$ ipython --no-banner

In [1]: import numpy as np

In [2]: import numpy.linalg as la

In [3]: np.set_printoptions(suppress=True, linewidth=100)

In [4]: s = 20 * 0.9 ** np.arange(7)

In [5]: rng = np.random.default_rng(163)

In [6]: W0 = rng.normal(size=(38, 7)) * rng.permutation(s)

In [7]: W0.round(4)
Out[7]: 
array([[  1.422 ,  14.994 ,   3.8087,  47.7044,  -1.0571,  38.0367,  11.5745],
       [  0.8009,   2.006 ,   9.8238,  -1.7863,  -7.4253,  -8.2572, -21.6698],
       [  4.4062, -14.9119,  -8.8562,   3.0573,  18.6565, -23.4535,  -6.8889],
       [ 21.247 ,  20.5398,  -5.689 ,  20.6672,  15.0283,   8.4817,   3.1211],
       [ -3.0141, -25.8096,   6.0952, -11.3855,   9.6211,   3.7274, -18.0037],
       [ -4.9697, -29.5154,  14.2602,  10.2451,  -5.0093,  -3.4351,   3.7343],
       [  8.0037,   2.464 ,  10.8777,  -9.5703,   6.486 ,  -7.5535,  19.8124],
       [  7.6435,   0.0616,   2.762 ,  -3.8992,  -0.6374,  35.7441,   7.4034],
       [  7.7616, -16.2813, -20.9572,  17.2708,   2.0497,  -2.576 ,  -2.5826],
       [  1.6417, -19.7084,  -4.2513,  10.4976,  15.1054,  -6.5112,   2.4494],
       [ -5.7283,  -8.2852,   3.7091, -20.7086,  15.0929, -35.325 ,  -4.5925],
       [ 12.037 ,   3.2775,  17.3947,  14.4967,  -4.6166, -22.7564, -12.6489],
       [  9.2532,  -4.5744,  -6.0509, -66.3375,  14.4643,  -5.2318, -27.7946],
       [ 41.3928,   4.9248,  -9.0676,   8.5065,  -8.6113, -28.7023,  -3.451 ],
       [ 12.6825,  -0.9149, -37.0019,   4.4348,   4.9316,  -0.2158,  -1.316 ],
       [-24.0773,  -5.833 , -13.8656,  -2.7809,  15.1   ,  24.0032, -26.2419],
       [ 23.3304, -15.5674,  -6.2893, -11.3022,   6.1111,  24.6552,  -3.0511],
       [ -2.1106,  10.1   ,  16.6759,  -0.5959,  12.7841, -10.6582, -12.1492],
       [ -2.518 ,  -5.2611,  -1.8905,  28.1835,  -0.2867,  11.2895, -12.248 ],
       [  2.6091,   6.8248,   0.7962,  -1.1823,   0.4719,  -2.6364, -13.843 ],
       [ -6.0289,  13.4471, -10.4548, -26.3351,   5.3151, -11.4499, -31.1211],
       [ -7.6222,   5.6462,   0.2191, -43.2303,   8.9955, -31.5484, -16.0866],
       [-12.8553,   8.4522,  -8.4255,  14.3263,  12.6697,  20.3992,  -3.4033],
       [  1.8717,   4.4162, -14.1996,   0.0704,   5.9484,  26.3339, -16.1809],
       [  4.9988, -12.5985,   5.365 ,  -9.2574,  -0.8305,  -7.439 ,  24.4578],
       [ 29.2679,  10.5808,   1.1191, -10.9407,   1.1691,   4.3671,  -5.9946],
       [  5.1019,  -0.5563,   0.9812, -19.9334,   1.3078,  39.566 ,  -8.1494],
       [ 19.7869,  -3.4961,   6.4083,   2.2219,  -1.2261, -11.4884, -20.6225],
       [-12.3385,   4.0125, -20.7736,   3.5845,  14.845 , -20.4173,  -1.896 ],
       [-10.6344, -24.3866, -13.5937,  17.8941,  12.8137,  -8.2774,   5.9264],
       [ 10.6571,  13.9958, -14.6363,  11.4365,   2.8636, -10.8949,  -1.3889],
       [  5.6027,   3.6917,   9.657 ,  16.8666,   7.0243,  20.4915, -17.1701],
       [ -3.0423, -12.4252,  -8.8875,  26.4388,  -3.12  ,  19.9532,   8.1445],
       [-35.7574, -23.3763, -15.732 ,  -8.3005,  17.0875,   2.4832, -11.5263],
       [ -6.3559,  31.5842,   6.6401, -15.6319,  -1.4739, -20.21  ,  17.0886],
       [ 18.4799, -11.0432,  11.0082,   8.3209,  -3.4647,  -1.5045, -11.4141],
       [  8.1517, -28.476 ,  -9.1623,  -6.371 , -10.4437, -13.6619,  -9.3836],
       [ -3.6627,  14.3349,  -2.9449, -26.6823,   3.2764, -24.5078, -13.5766]])

In [8]: Ac = W0 - W0.mean(axis=0)

In [9]: Uu, s, vt = la.svd(Ac, full_matrices=False)

In [10]: s.round(4)
Out[10]: array([143.2569, 105.9552,  95.203 ,  79.5059,  70.2043,  67.7448,  38.1987])

In [11]: np.abs(vt[0]).argmax()
Out[11]: np.int64(3)

In [12]: round(float((s ** 2).sum() ** 2 / (s ** 4).sum()), 4)
Out[12]: 4.7111

In [13]: Ac = W0 - W0.mean(axis=0)

In [14]: evecs = la.svd(Ac)[2][:6]

In [15]: A2 = Ac - Ac @ evecs.T @ evecs

In [16]: np.round(np.cov(Ac @ evecs.T, rowvar=False), 4) + 0
Out[16]: 
array([[554.663 ,   0.    ,   0.    ,   0.    ,   0.    ,   0.    ],
       [  0.    , 303.4188,   0.    ,   0.    ,   0.    ,   0.    ],
       [  0.    ,   0.    , 244.9623,   0.    ,   0.    ,   0.    ],
       [  0.    ,   0.    ,   0.    , 170.843 ,   0.    ,   0.    ],
       [  0.    ,   0.    ,   0.    ,   0.    , 133.2066,   0.    ],
       [  0.    ,   0.    ,   0.    ,   0.    ,   0.    , 124.0368]])

In [17]: la.norm(A2, axis=1).round(6).argmax()
Out[17]: np.int64(3)

In [18]: np.round(np.diag(evecs.T @ evecs), 4)
Out[18]: array([0.9295, 0.9986, 0.9481, 0.9947, 0.1292, 1.    , 1.    ])

In [19]: round(float(la.norm(A2) / la.norm(Ac)), 4)
Out[19]: 0.1585

In [20]: vec = np.array([3, 0, 2, 0, 1, 2, 3])

In [21]: rhs = W0 @ vec

In [22]: beta, lr = np.zeros(7), 1 / la.norm(W0, 2) ** 2

In [23]: for i in range(4):
    ...:     beta -= lr * W0.T @ (W0 @ beta - rhs)
    ...:     if i % 1 == 0: print(i, round(la.norm(W0 @ beta - rhs), 4))
    ...: 
0 241.1754
1 172.4186
2 131.2055
3 105.0213

In [24]: beta.round(4)
Out[24]: array([ 2.257 ,  0.2854,  1.3375,  0.3258, -0.4571,  1.7545,  2.1413])

In [25]: t3 = np.stack([W0, -3 * W0, W0[::-1]])

In [26]: t3.shape
Out[26]: (3, 38, 7)

In [27]: m1 = np.array([[1, 1, 1, 1, -1, -1, -1, -1],
    ...:     [1, 1, -1, -1, 1, 1, -1, -1],
    ...:     [1, -1, -1, 1, 1, -1, -1, 1],
    ...:     [1, -1, 1, -1, -1, 1, -1, 1],
    ...:     [1, 1, -1, -1, -1, -1, 1, 1],
    ...:     [1, 1, 1, 1, 1, 1, 1, 1],
    ...:     [1, -1, 1, -1, 1, -1, 1, -1],
    ...:     [1, -1, -1, 1, -1, 1, 1, -1]])

In [28]: m1
Out[28]: 
array([[ 1,  1,  1,  1, -1, -1, -1, -1],
       [ 1,  1, -1, -1,  1,  1, -1, -1],
       [ 1, -1, -1,  1,  1, -1, -1,  1],
       [ 1, -1,  1, -1, -1,  1, -1,  1],
       [ 1,  1, -1, -1, -1, -1,  1,  1],
       [ 1,  1,  1,  1,  1,  1,  1,  1],
       [ 1, -1,  1, -1,  1, -1,  1, -1],
       [ 1, -1, -1,  1, -1,  1,  1, -1]])

In [29]: m1.T @ m1
Out[29]: 
array([[8, 0, 0, 0, 0, 0, 0, 0],
       [0, 8, 0, 0, 0, 0, 0, 0],
       [0, 0, 8, 0, 0, 0, 0, 0],
       [0, 0, 0, 8, 0, 0, 0, 0],
       [0, 0, 0, 0, 8, 0, 0, 0],
       [0, 0, 0, 0, 0, 8, 0, 0],
       [0, 0, 0, 0, 0, 0, 8, 0],
       [0, 0, 0, 0, 0, 0, 0, 8]])

In [30]: m1 @ m1.T
Out[30]: 
array([[8, 0, 0, 0, 0, 0, 0, 0],
       [0, 8, 0, 0, 0, 0, 0, 0],
       [0, 0, 8, 0, 0, 0, 0, 0],
       [0, 0, 0, 8, 0, 0, 0, 0],
       [0, 0, 0, 0, 8, 0, 0, 0],
       [0, 0, 0, 0, 0, 8, 0, 0],
       [0, 0, 0, 0, 0, 0, 8, 0],
       [0, 0, 0, 0, 0, 0, 0, 8]])

In [31]: np.round(la.norm(m1, axis=0), 4)
Out[31]: array([2.8284, 2.8284, 2.8284, 2.8284, 2.8284, 2.8284, 2.8284, 2.8284])

In [32]: m1.mean(axis=0)
Out[32]: array([1., 0., 0., 0., 0., 0., 0., 0.])

In [33]: m1.sum(axis=1)
Out[33]: array([0, 0, 0, 0, 0, 8, 0, 0])

In [34]: m1.sum(axis=0)
Out[34]: array([8, 0, 0, 0, 0, 0, 0, 0])

In [35]: np.unravel_index(np.abs(m1).argmax(), m1.shape)
Out[35]: (np.int64(0), np.int64(0))

In [36]: m1.shape
Out[36]: (8, 8)

In [37]: G = np.cov(W0, rowvar=False)

In [38]: np.round(np.polyfit(W0[:, 6], W0[:, 0], 1), 4)
Out[38]: array([0.1207, 3.8231])

In [39]: lab = rng.permutation(8)

In [40]: A2 = m1[:, lab] * rng.choice([-1, 1], 8)

In [41]: A2
Out[41]: 
array([[-1, -1,  1, -1,  1,  1,  1, -1],
       [ 1, -1, -1, -1, -1,  1,  1,  1],
       [ 1,  1,  1,  1, -1,  1,  1, -1],
       [-1,  1, -1,  1,  1,  1,  1,  1],
       [ 1,  1, -1, -1,  1,  1, -1, -1],
       [-1,  1,  1, -1, -1,  1, -1,  1],
       [-1, -1, -1,  1, -1,  1, -1, -1],
       [ 1, -1,  1,  1,  1,  1, -1,  1]])

In [42]: Uu, _, vt = la.svd(m1.T @ A2)

In [43]: np.round(la.lstsq(m1, A2)[0], 4) + 0
Out[43]: 
array([[ 0.,  0.,  0.,  0.,  0.,  1.,  0.,  0.],
       [ 0.,  0.,  0., -1.,  0.,  0.,  0.,  0.],
       [-1.,  0.,  0.,  0.,  0.,  0.,  0.,  0.],
       [ 0.,  0.,  1.,  0.,  0.,  0.,  0.,  0.],
       [ 0.,  0.,  0.,  0., -1.,  0.,  0.,  0.],
       [ 0.,  0.,  0.,  0.,  0.,  0.,  0.,  1.],
       [ 0.,  0.,  0.,  0.,  0.,  0., -1.,  0.],
       [ 0.,  1.,  0.,  0.,  0.,  0.,  0.,  0.]])

In [44]: Uu @ vt
Out[44]: 
array([[ 0.,  0.,  0.,  0.,  0.,  1.,  0.,  0.],
       [ 0.,  0.,  0., -1.,  0.,  0.,  0.,  0.],
       [-1.,  0.,  0.,  0.,  0.,  0.,  0.,  0.],
       [ 0.,  0.,  1.,  0.,  0.,  0.,  0.,  0.],
       [ 0.,  0.,  0.,  0., -1.,  0.,  0.,  0.],
       [ 0.,  0.,  0.,  0.,  0.,  0.,  0.,  1.],
       [ 0.,  0.,  0.,  0.,  0.,  0., -1.,  0.],
       [ 0.,  1.,  0.,  0.,  0.,  0.,  0.,  0.]])
